% ipython --no-banner

In [1]: import numpy as np

In [2]: from numpy import linalg as LA

In [3]: np.set_printoptions(precision=2, suppress=True, linewidth=100, legacy="1.25")

In [4]: def rd(a):
   ...:     return np.round(a, 2) + 0
   ...: 

In [5]: M = np.load("test18.npy")

In [6]: M
Out[6]: 
array([[-13.05,  10.18,   6.72,  32.38],
       [-12.37,  11.19,   6.04,  29.54],
       [-13.09,   8.5 ,   5.76,  30.82],
       [-43.92,  10.51,  34.08,  10.3 ],
       [-43.18,   8.08,  34.65,  10.8 ],
       [-15.54,   9.89,   5.32,  30.03],
       [-14.45,  10.46,   6.3 ,  29.77],
       [-43.38,   8.98,  32.62,   9.35],
       [-46.26,   7.86,  34.84,  10.26],
       [-14.26,  11.17,   6.06,  32.27],
       [-42.59,   7.8 ,  33.04,  10.68],
       [-13.89,  10.33,   6.35,  28.98],
       [-44.15,   9.86,  33.46,   7.92],
       [-43.91,   6.31,  36.18,   9.96],
       [-14.82, -16.58,  11.01,  -0.56],
       [-13.66,   8.95,   6.63,  30.16]])

In [7]: Xs = M - M.mean(axis=0)

In [8]: left, sv, Vt = LA.svd(Xs, full_matrices=False)

In [9]: np.searchsorted(np.cumsum(sv ** 2) / (sv ** 2).sum(), 0.9) + 1
Out[9]: 2

In [10]: rd(sv ** 2 / (sv ** 2).sum())
Out[10]: array([0.86, 0.14, 0.  , 0.  ])

In [11]: rd(Vt[0] * np.sign(Vt[0, np.abs(Vt[0]).argmax()]))
Out[11]: array([ 0.66,  0.02, -0.61,  0.44])

In [12]: rd(np.abs(Vt[-1]))
Out[12]: array([0.69, 0.28, 0.65, 0.16])

In [13]: rd(sv)
Out[13]: array([89.04, 35.86,  4.87,  2.97])

In [14]: x0 = np.array([0, 1, -2, 2])

In [15]: rhs = M @ x0

In [16]: coef, lr = np.zeros(4), 1 / LA.norm(M, 2) ** 2

In [17]: for i in range(20):
    ...:     coef -= lr * M.T @ (M @ coef - rhs)
    ...:     if i % 5 == 0: print(i, round(LA.norm(M @ coef - rhs), 2))
    ...: 
0 159.87
5 52.34
10 18.26
15 8.78

In [18]: rd(LA.cond(M))
Out[18]: 48.58

In [19]: x0 = np.array([8, 8, 8, 7])

In [20]: rhs = M @ x0

In [21]: rd(LA.lstsq(M, rhs)[0])
Out[21]: array([8., 8., 8., 7.])

In [22]: rd(LA.pinv(M) @ M)
Out[22]: 
array([[1., 0., 0., 0.],
       [0., 1., 0., 0.],
       [0., 0., 1., 0.],
       [0., 0., 0., 1.]])

In [23]: rng = np.random.default_rng(8633)

In [24]: rhs = rhs + 0.05 * rng.normal(size=16)

In [25]: rd(rhs)
Out[25]: 
array([ 257.57,  245.7 ,  225.1 ,   77.51,   72.01,  207.59,  226.89,   51.24,   43.26,  249.62,
         60.73,  225.18,   48.77,   58.31, -166.9 ,  226.54])

In [26]: coef, *_ = LA.lstsq(M, rhs)

In [27]: rd(coef)
Out[27]: array([8.  , 7.99, 8.  , 7.  ])

In [28]: rd(M.T @ (rhs - M @ coef))
Out[28]: array([0., 0., 0., 0.])

In [29]: data = np.load("a.npy")

In [30]: data
Out[30]: 
array([[ -0.1,  -0.6,   0.9,   0.8,  -0.4,   1.6,   0.5],
       [  0. ,  -0.3,   0.3,   0.8,   0. ,   0.1,   0.1],
       [  0.3,   0.2,  -0.6,   0.5,   1. ,   0.5,  -0.5],
       [ -0.9,   0.5,   0.1,  -0.8,   1. ,  -0.7,  -1. ],
       [ -0.5,  -1.7,  -0.3,  -0.9,  -0.5,   0.3,   0.1],
       [ -0.9,   1. ,   1.1,   0.4,   0.6,   1.1,   0.3],
       [ -1.8,  -0.6,   0.4,   0.6,  -0.8,  -1.4,   1.1],
       [  1.1,  -0.2,   0.1,   0.2,  -0.3,  -0.6,   1.7],
       [ -7. ,  -6.5,   6.5,   2. ,  -4.5, -10. ,  -2. ],
       [  0.4,   1.4,  -0.4,   1.1,  -1.1,   1.6,   0.2],
       [  0. ,   0.3,   0.2,  -0.6,   0.2,   1.8,  -1.4],
       [ -1.2,  -1.3,  -2.6,  -1.2,  -0.6,  -0.5,  -1.1],
       [ -1.5,  -0.9,   0. ,  -0.5,  -1.3,  -1.5,  -1.8],
       [ -0.9,  -0.9,   0.4,  -0.1,  -0.9,  -2.8,   0. ],
       [  0.7,   0.6,   0.3,  -1. ,   0.3,  -0.3,  -0.9],
       [  1.2,   0. ,  -0.4,  -0.5,   0.7,  -0.3,   0.2],
       [ -0.8,  -0.6,   1.1,  -0.1,  -2.4,   0.4,  -0.4],
       [ -0.9,  -0.8,   0. ,  -1.5,   1. ,  -0.4,   3.1],
       [ -1.5,   1.8,  -1. ,  -0.4,   0. ,   2.4,  -1.1],
       [  0. ,   0.4,  -1.1,  -0.3,   0.6,  -0.3,  -1.3],
       [  2.1,  -1.5,   1.7,  -0.3,   1.6,  -1.1,  -0.3],
       [ -0.4,   0.2,  -0.2,   0.9,  -0.4,   1.4,  -1. ],
       [  0.4,   0.2,  -1.5,   1.3,  -0.5,  -1.6,  -1.6],
       [ -1.9,  -0.6,  -0.8,   0.6,  -0.6,  -0.8,   1.3],
       [ -0.5,  -0.4,  -1.4,  -0.8,  -1. ,   1. ,  -1.9],
       [  0.4,  -1.8,  -0.3,   0.4,  -2.9,   1.4,   0.2],
       [  0.5,   0.3,  -0.7,  -0.3,   0.9,  -0.4,   0.6],
       [ -1.6,   1. ,   1.1,  -1.7,   0.2,  -2.9,  -0.1],
       [ -1.9,   0.5,   0.3,  -0.9,   0.9,   0.1,  -0.8],
       [  3. ,  -0.5,  -0.2,  -1.6,   0.4,   0.1,   0.5],
       [  0.5,  -0.4,   0.3,  -0.7,  -0.4,   0.8,   0.9]])

In [31]: Xs = data - data.mean(axis=0)

In [32]: vecs = LA.svd(Xs)[2][:1]

In [33]: other = Xs - Xs @ vecs.T @ vecs

In [34]: LA.norm(other, axis=1).round(6).argmax()
Out[34]: 17

In [35]: rd(LA.norm(other) / LA.norm(Xs))
Out[35]: 0.61

In [36]: rd(np.diag(vecs.T @ vecs))
Out[36]: array([0.19, 0.15, 0.15, 0.01, 0.07, 0.43, 0.01])
